$ python -q
>>> import numpy as np
>>> import numpy.linalg as la
>>> np.set_printoptions(suppress=True, linewidth=120)
>>> def tidy(a):
...     return np.round(a, 2) + 0
... 
>>> t = np.deg2rad(30)
>>> M = np.eye(9)
>>> M[np.ix_([6, 3], [6, 3])] = [[np.cos(t), -np.sin(t)], [np.sin(t), np.cos(t)]]
>>> print(tidy(M))
[[ 1.    0.    0.    0.    0.    0.    0.    0.    0.  ]
 [ 0.    1.    0.    0.    0.    0.    0.    0.    0.  ]
 [ 0.    0.    1.    0.    0.    0.    0.    0.    0.  ]
 [ 0.    0.    0.    0.87  0.    0.    0.5   0.    0.  ]
 [ 0.    0.    0.    0.    1.    0.    0.    0.    0.  ]
 [ 0.    0.    0.    0.    0.    1.    0.    0.    0.  ]
 [ 0.    0.    0.   -0.5   0.    0.    0.87  0.    0.  ]
 [ 0.    0.    0.    0.    0.    0.    0.    1.    0.  ]
 [ 0.    0.    0.    0.    0.    0.    0.    0.    1.  ]]
>>> rng = np.random.default_rng(817174)
>>> idx = rng.permutation(9)
>>> print(idx)
[3 2 5 4 0 8 7 6 1]
>>> out = M[idx][:, idx]
>>> print(tidy(np.trace(out)))
8.73
>>> print(tidy(la.det(out)), tidy(la.det(M[idx])))
1.0 1.0
>>> print(tidy(out))
[[ 0.87  0.    0.    0.    0.    0.    0.    0.5   0.  ]
 [ 0.    1.    0.    0.    0.    0.    0.    0.    0.  ]
 [ 0.    0.    1.    0.    0.    0.    0.    0.    0.  ]
 [ 0.    0.    0.    1.    0.    0.    0.    0.    0.  ]
 [ 0.    0.    0.    0.    1.    0.    0.    0.    0.  ]
 [ 0.    0.    0.    0.    0.    1.    0.    0.    0.  ]
 [ 0.    0.    0.    0.    0.    0.    1.    0.    0.  ]
 [-0.5   0.    0.    0.    0.    0.    0.    0.87  0.  ]
 [ 0.    0.    0.    0.    0.    0.    0.    0.    1.  ]]
>>> print(tidy(np.diag(out)))
[0.87 1.   1.   1.   1.   1.   1.   0.87 1.  ]
>>> x = np.array([-1, 1, 4, 2, -1, 1, -2, -3, -1])
>>> h = np.maximum(M @ x, 0)
>>> print(tidy(M * (h > 1e-9)[:, None]))
[[0.   0.   0.   0.   0.   0.   0.   0.   0.  ]
 [0.   1.   0.   0.   0.   0.   0.   0.   0.  ]
 [0.   0.   1.   0.   0.   0.   0.   0.   0.  ]
 [0.   0.   0.   0.87 0.   0.   0.5  0.   0.  ]
 [0.   0.   0.   0.   0.   0.   0.   0.   0.  ]
 [0.   0.   0.   0.   0.   1.   0.   0.   0.  ]
 [0.   0.   0.   0.   0.   0.   0.   0.   0.  ]
 [0.   0.   0.   0.   0.   0.   0.   0.   0.  ]
 [0.   0.   0.   0.   0.   0.   0.   0.   0.  ]]
>>> print(tidy(np.tanh(M @ x)))
[-0.76  0.76  1.    0.62 -0.76  0.76 -0.99 -1.   -0.76]
>>> print(tidy(np.maximum(M @ (3 * x), 0)))
[ 0.   3.  12.   2.2  0.   3.   0.   0.   0. ]
>>> u = np.array([2, 2])
>>> print(np.polyval(u, M[7]))
[2. 2. 2. 2. 2. 2. 2. 4. 2.]
>>> print(tidy(np.array([np.convolve(row, u, "same") for row in M])))
[[ 2.    2.    0.    0.    0.    0.    0.    0.    0.  ]
 [ 0.    2.    2.    0.    0.    0.    0.    0.    0.  ]
 [ 0.    0.    2.    2.    0.    0.    0.    0.    0.  ]
 [ 0.    0.    0.    1.73  1.73  0.    1.    1.    0.  ]
 [ 0.    0.    0.    0.    2.    2.    0.    0.    0.  ]
 [ 0.    0.    0.    0.    0.    2.    2.    0.    0.  ]
 [ 0.    0.    0.   -1.   -1.    0.    1.73  1.73  0.  ]
 [ 0.    0.    0.    0.    0.    0.    0.    2.    2.  ]
 [ 0.    0.    0.    0.    0.    0.    0.    0.    2.  ]]
>>> print((la.matrix_power((M != 0) + (M.T != 0) + np.eye(9), 9) > 0).astype(int))
[[1 0 0 0 0 0 0 0 0]
 [0 1 0 0 0 0 0 0 0]
 [0 0 1 0 0 0 0 0 0]
 [0 0 0 1 0 0 1 0 0]
 [0 0 0 0 1 0 0 0 0]
 [0 0 0 0 0 1 0 0 0]
 [0 0 0 1 0 0 1 0 0]
 [0 0 0 0 0 0 0 1 0]
 [0 0 0 0 0 0 0 0 1]]
>>> print(tidy(la.det(M)))
1.0
>>> print((M != 0).astype(int))
[[1 0 0 0 0 0 0 0 0]
 [0 1 0 0 0 0 0 0 0]
 [0 0 1 0 0 0 0 0 0]
 [0 0 0 1 0 0 1 0 0]
 [0 0 0 0 1 0 0 0 0]
 [0 0 0 0 0 1 0 0 0]
 [0 0 0 1 0 0 1 0 0]
 [0 0 0 0 0 0 0 1 0]
 [0 0 0 0 0 0 0 0 1]]
>>> J = np.array([[2, 1, 1], [0, -2, -2], [0, 0, 2]])
>>> # triangular, det is the product of the diagonal
>>> W = np.array([[0, 1, -1, -3], [-3, 1, 3, -3], [2, -1, -1, -2]])
>>> coef = np.array([1, 1, 0, 1])
>>> hid = np.maximum(J @ W + coef, 0)
>>> print(tidy((hid > 0).mean(axis=0)))
[0.67 0.67 0.   0.33]
>>> print((hid > 0).astype(int))
[[0 1 0 0]
 [1 1 0 1]
 [1 0 0 0]]
>>> print(hid)
[[ 0  3  0  0]
 [ 3  1  0 11]
 [ 5  0  0  0]]
>>> cent = np.array([[2, 4, 1], [-5, -7, -2], [7, -3, 7], [-2, 2, -6]])
>>> print(hid @ cent)
[[-15 -21  -6]
 [-21  27 -65]
 [ 10  20   5]]
>>> proj = np.triu(np.array([[-7, 8, -8], [-7, -2, 1], [6, 9, -1]]), 1) + np.eye(3)
>>> out = proj @ J @ la.inv(proj)
>>> print(np.trace(out), np.trace(J))
2.0 2
>>> print(la.matrix_rank(out))
3
>>> print(np.poly(out))
[ 1. -2. -4.  8.]
>>> print(proj @ J - J @ proj)
[[  0. -32. -17.]
 [  0.   0.   4.]
 [  0.   0.   0.]]
>>> print(out)
[[  2. -31.  16.]
 [  0.  -2.   2.]
 [  0.   0.   2.]]
>>> print(tidy(la.det(out)))
-8.0
>>> arr = np.loadtxt("arr.csv", delimiter=",")
>>> print(arr)
[[-1. -7.  9.  5. -4.  7.  0.  6. -4. -7. -2.]
 [-7. -6. -7.  7. -5. -6.  7.  3.  7.  7.  6.]
 [ 0. -3. -5. -8.  9.  6.  1.  7. -7.  0.  3.]
 [ 7.  5.  3.  6.  7. -7. -4. -9.  5.  0.  8.]
 [ 8.  0. -8.  1.  1. -7. -8. -6. -4. -8.  6.]
 [-8. -5.  5. -2.  7. -7.  5.  6.  1.  2.  3.]
 [-5. -2. -5.  8.  5.  2. -6.  9.  8. -4.  9.]
 [ 9.  2.  9.  9. -2. -3.  6.  3.  3. -1. -1.]
 [-2. -1.  3. -4. -5. -9. -5.  2.  8.  6. -4.]
 [-6.  2.  5.  7.  1. -8. -6. -5. -1. -4. -2.]
 [ 8. -4. -1.  5. -9.  6.  7. -2.  7.  0.  4.]]
>>> out = arr + rng.integers(-2, 3, (11, 10)) @ rng.integers(-2, 3, (10, 11))
>>> print(out)
[[  3.   2.  11.   3. -12.  17.  -2.   8.   6.   2.  -6.]
 [ -4.  -5.  -6.   2.  -4. -10.   8.   7.  -2.   3.   6.]
 [-11.  -4.  -9.  -1.  -2.  18.  -1.   9.  -8.   6.  21.]
 [ -4.   9.   8.  15.  12.  -3.  -2. -11.  18.   5.   5.]
 [  7. -10.  -1.   0.   4. -17.  -4. -10.   5.  -4.   3.]
 [-13.  12.  12.   7.   6.   1.  16.   4.  -6.  -2.   7.]
 [-11.  -5. -14.  13.  13.   7.  -8.   7.  -1.  -5.  18.]
 [ -2.  -5.  16.  15.  -3.   4.  11.  -5.  15.  13.   1.]
 [  7.   2.  -3. -12.  -6.  -8.  -6.   8.  -4.   0.  -4.]
 [-17.   4.   8.  19.  12.  -3.  -1. -16.  -1.  -1.   8.]
 [  3.  -5.   1.   7. -10.   7.  11.   1.  10.   4.   0.]]
>>> print(tidy(la.svd(out - arr, compute_uv=False)))
[47.21 36.4  28.14 25.73 14.05 10.13  8.58  4.26  2.63  1.71  0.  ]
>>> print(out - arr)
[[  4.   9.   2.  -2.  -8.  10.  -2.   2.  10.   9.  -4.]
 [  3.   1.   1.  -5.   1.  -4.   1.   4.  -9.  -4.   0.]
 [-11.  -1.  -4.   7. -11.  12.  -2.   2.  -1.   6.  18.]
 [-11.   4.   5.   9.   5.   4.   2.  -2.  13.   5.  -3.]
 [ -1. -10.   7.  -1.   3. -10.   4.  -4.   9.   4.  -3.]
 [ -5.  17.   7.   9.  -1.   8.  11.  -2.  -7.  -4.   4.]
 [ -6.  -3.  -9.   5.   8.   5.  -2.  -2.  -9.  -1.   9.]
 [-11.  -7.   7.   6.  -1.   7.   5.  -8.  12.  14.   2.]
 [  9.   3.  -6.  -8.  -1.   1.  -1.   6. -12.  -6.   0.]
 [-11.   2.   3.  12.  11.   5.   5. -11.   0.   3.  10.]
 [ -5.  -1.   2.   2.  -1.   1.   4.   3.   3.   4.  -4.]]
>>> print(np.abs(out - arr).sum(axis=1))
[62. 33. 75. 63. 56. 75. 59. 80. 53. 73. 30.]
>>> print(la.matrix_rank(arr))
11
>>> print(tidy(la.svd(arr, compute_uv=False)))
[28.72 27.31 25.54 23.07 20.92 16.2  12.45 11.06  7.38  3.26  0.67]
>>> print(arr.sum(axis=0))
[  3. -19.   8.  34.   5. -26.  -3.  14.  23.  -9.  30.]
>>> print(tidy(la.norm(arr)))
61.63
>>> print(np.abs(arr).max())
9.0
>>> print(arr.sum(axis=1))
[  2.   6.   3.  21. -25.   7.  19.  34. -11. -17.  21.]
>>> x = np.array([0, 2, 5, 3, 1, 2, 0, 2, 2, 0, 4])
>>> print(np.einsum("ij,j->i", arr, x))
[ 52.   1. -22.  60. -46.  28.  74.  76. -18.  15.  31.]
>>> print(arr @ np.ones(11))
[  2.   6.   3.  21. -25.   7.  19.  34. -11. -17.  21.]
>>> print(arr * x)
[[ -0. -14.  45.  15.  -4.  14.   0.  12.  -8.  -0.  -8.]
 [ -0. -12. -35.  21.  -5. -12.   0.   6.  14.   0.  24.]
 [  0.  -6. -25. -24.   9.  12.   0.  14. -14.   0.  12.]
 [  0.  10.  15.  18.   7. -14.  -0. -18.  10.   0.  32.]
 [  0.   0. -40.   3.   1. -14.  -0. -12.  -8.  -0.  24.]
 [ -0. -10.  25.  -6.   7. -14.   0.  12.   2.   0.  12.]
 [ -0.  -4. -25.  24.   5.   4.  -0.  18.  16.  -0.  36.]
 [  0.   4.  45.  27.  -2.  -6.   0.   6.   6.  -0.  -4.]
 [ -0.  -2.  15. -12.  -5. -18.  -0.   4.  16.   0. -16.]
 [ -0.   4.  25.  21.   1. -16.  -0. -10.  -2.  -0.  -8.]
 [  0.  -8.  -5.  15.  -9.  12.   0.  -4.  14.   0.  16.]]
>>> print(arr @ np.eye(11)[3])
[ 5.  7. -8.  6.  1. -2.  8.  9. -4.  7.  5.]
>>> print(tidy(np.sort(np.abs(la.eigvals(arr)))))
[ 1.53  9.46  9.46 12.75 12.75 14.   14.   16.26 16.26 16.61 18.22]
>>> print(np.trace(arr))
-7.0
>>> print((arr + arr.T) / 2)
[[-1.  -7.   4.5  6.   2.  -0.5 -2.5  7.5 -3.  -6.5  3. ]
 [-7.  -6.  -5.   6.  -2.5 -5.5  2.5  2.5  3.   4.5  1. ]
 [ 4.5 -5.  -5.  -2.5  0.5  5.5 -2.   8.  -2.   2.5  1. ]
 [ 6.   6.  -2.5  6.   4.  -4.5  2.   0.   0.5  3.5  6.5]
 [ 2.  -2.5  0.5  4.   1.   0.  -1.5 -4.  -4.5 -3.5 -1.5]
 [-0.5 -5.5  5.5 -4.5  0.  -7.   3.5  1.5 -4.  -3.   4.5]
 [-2.5  2.5 -2.   2.  -1.5  3.5 -6.   7.5  1.5 -5.   8. ]
 [ 7.5  2.5  8.   0.  -4.   1.5  7.5  3.   2.5 -3.  -1.5]
 [-3.   3.  -2.   0.5 -4.5 -4.   1.5  2.5  8.   2.5  1.5]
 [-6.5  4.5  2.5  3.5 -3.5 -3.  -5.  -3.   2.5 -4.  -1. ]
 [ 3.   1.   1.   6.5 -1.5  4.5  8.  -1.5  1.5 -1.   4. ]]
>>> print((arr - arr.T) / 2)
[[ 0.   0.   4.5 -1.  -6.   7.5  2.5 -1.5 -1.  -0.5 -5. ]
 [ 0.   0.  -2.   1.  -2.5 -0.5  4.5  0.5  4.   2.5  5. ]
 [-4.5  2.   0.  -5.5  8.5  0.5  3.  -1.  -5.  -2.5  2. ]
 [ 1.  -1.   5.5  0.   3.  -2.5 -6.  -9.   4.5 -3.5  1.5]
 [ 6.   2.5 -8.5 -3.   0.  -7.  -6.5 -2.   0.5 -4.5  7.5]
 [-7.5  0.5 -0.5  2.5  7.   0.   1.5  4.5  5.   5.  -1.5]
 [-2.5 -4.5 -3.   6.   6.5 -1.5  0.   1.5  6.5  1.   1. ]
 [ 1.5 -0.5  1.   9.   2.  -4.5 -1.5  0.   0.5  2.   0.5]
 [ 1.  -4.   5.  -4.5 -0.5 -5.  -6.5 -0.5  0.   3.5 -5.5]
 [ 0.5 -2.5  2.5  3.5  4.5 -5.  -1.  -2.  -3.5  0.  -1. ]
 [ 5.  -5.  -2.  -1.5 -7.5  1.5 -1.  -0.5  5.5  1.   0. ]]
>>> print(tidy(np.abs(la.eigvals(arr)).max()))
18.22
>>> print(np.allclose(arr @ arr.T, arr.T @ arr))
False
>>> E = np.loadtxt("data.csv", delimiter=",")
>>> print(E)
[[-1.  3. -2. -1. -2.  1.  3.]
 [ 0.  4. -1.  0. -1.  2.  4.]
 [-2.  2. -3. -2. -3.  0.  2.]
 [ 0.  4. -1.  0. -1.  2.  4.]
 [ 1.  5.  0.  1.  0.  3.  5.]
 [ 0.  4. -1.  0. -1.  2.  4.]
 [-2.  2. -3. -2. -3.  0.  2.]
 [-4.  0. -5. -4. -5. -2.  0.]
 [ 2.  6.  1.  2.  1.  4.  6.]
 [ 1.  5.  0.  1.  0.  3.  5.]
 [-4.  0. -5. -4. -5. -2.  0.]]
>>> # column 3 repeats column 0
>>> Uu, sig, Vt = la.svd(E)
>>> V = Vt[:(sig > 1e-8).sum()]
>>> x = E[5] + -3 * E[1] + rng.integers(2) * np.eye(7)[3]
>>> print(x)
[ 0. -8.  2.  1.  2. -4. -8.]
>>> print(tidy(np.diag(V.T @ V)))
[0.19 0.43 0.3  0.19 0.3  0.17 0.43]
>>> print(la.matrix_rank(np.vstack([E, x])))
3
